>>> import numpy as np
>>> from numpy import linalg as LA
>>> np.set_printoptions(precision=3, suppress=True, linewidth=160, legacy="1.25")
>>> arr = np.loadtxt("data.csv", delimiter=",")
>>> print(arr)
[[-1. -5.  0.  0.  0.  0.]
 [ 0. -1.  0.  0.  0.  0.]
 [ 3.  4.  0.  0.  0.  0.]
 [ 0.  0. -1. -5.  0.  0.]
 [ 0.  0.  0. -1.  0.  0.]
 [ 0.  0.  3.  4.  0.  0.]
 [ 0.  0.  0.  0. -1. -5.]
 [ 0.  0.  0.  0.  0. -1.]
 [ 0.  0.  0.  0.  3.  4.]]
>>> def softmax(z):
...     e = np.exp(z - z.max(axis=-1, keepdims=True))
...     return e / e.sum(axis=-1, keepdims=True)
... 
>>> print(np.round(softmax(10 * arr[8]), 3) + 0)
[0. 0. 0. 0. 0. 1.]
>>> print(softmax(arr[8] + -3))
[0.013 0.013 0.013 0.013 0.255 0.694]
>>> print(softmax(arr).sum(axis=1))
[1. 1. 1. 1. 1. 1. 1. 1. 1.]
>>> att = arr @ arr.T / np.sqrt(6)
>>> print(np.round(softmax(att)[8] @ arr, 3) + 0)
[0.    0.    0.    0.    2.999 3.999]
>>> print(np.round(softmax(att), 3) + 0)
[[1.    0.    0.    0.    0.    0.    0.    0.    0.   ]
 [0.5   0.098 0.013 0.065 0.065 0.065 0.065 0.065 0.065]
 [0.    0.    1.    0.    0.    0.    0.    0.    0.   ]
 [0.    0.    0.    1.    0.    0.    0.    0.    0.   ]
 [0.065 0.065 0.065 0.5   0.098 0.013 0.065 0.065 0.065]
 [0.    0.    0.    0.    0.    1.    0.    0.    0.   ]
 [0.    0.    0.    0.    0.    0.    1.    0.    0.   ]
 [0.065 0.065 0.065 0.065 0.065 0.065 0.5   0.098 0.013]
 [0.    0.    0.    0.    0.    0.    0.    0.    1.   ]]
>>> print(LA.norm(arr, axis=1).argmax())
0
>>> print(np.round(LA.norm(arr, 2), 3))
7.025
>>> print(round(LA.norm(arr, 1), 3), np.round(LA.norm(arr, np.inf), 3))
10.0 7.0
>>> print(round(LA.norm(arr[0] - arr[1]), 3))
4.123
>>> print(LA.norm(arr, axis=0))
[3.162 6.481 3.162 6.481 3.162 6.481]
>>> print(np.round(LA.norm(arr, "nuc"), 3))
25.962
>>> print(LA.norm(arr, axis=1))
[5.099 1.    5.    5.099 1.    5.    5.099 1.    5.   ]
>>> T = np.stack([arr, -2 * arr, arr[::-1]])
>>> print(LA.matrix_rank(T))
[6 6 6]
>>> print(T.shape)
(3, 9, 6)
>>> print(LA.matrix_rank(T.reshape(3, -1)))
2
>>> print(LA.norm(T, axis=(1, 2)))
[12.49 24.98 12.49]
>>> B = np.c_[arr[:, :5] @ np.array([[-2, -3, 2, 0, 0],
...     [1, -1, 2, 3, -2],
...     [-3, 2, -3, 3, 0],
...     [-2, 2, -2, -3, 2],
...     [0, 3, -3, 3, -1]]), np.array([-2, 3, 0, -3, 1, -1, 3, 2, -2])]
>>> print(B)
[[ -3.   8. -12. -15.  10.  -2.]
 [ -1.   1.  -2.  -3.   2.   3.]
 [ -2. -13.  14.  12.  -8.   0.]
 [ 13. -12.  13.  12. -10.  -3.]
 [  2.  -2.   2.   3.  -2.   1.]
 [-17.  14. -17.  -3.   8.  -1.]
 [  0.  -3.   3.  -3.   1.   3.]
 [  0.   0.   0.   0.   0.   2.]
 [  0.   9.  -9.   9.  -3.  -2.]]
>>> print(LA.matrix_rank(np.c_[arr, B]))
7
>>> print(LA.norm(LA.qr(arr)[0].T @ B, axis=0) ** 2 / ((B ** 2).sum(axis=0) + 1e-12))
[1.    1.    1.    1.    1.    0.593]
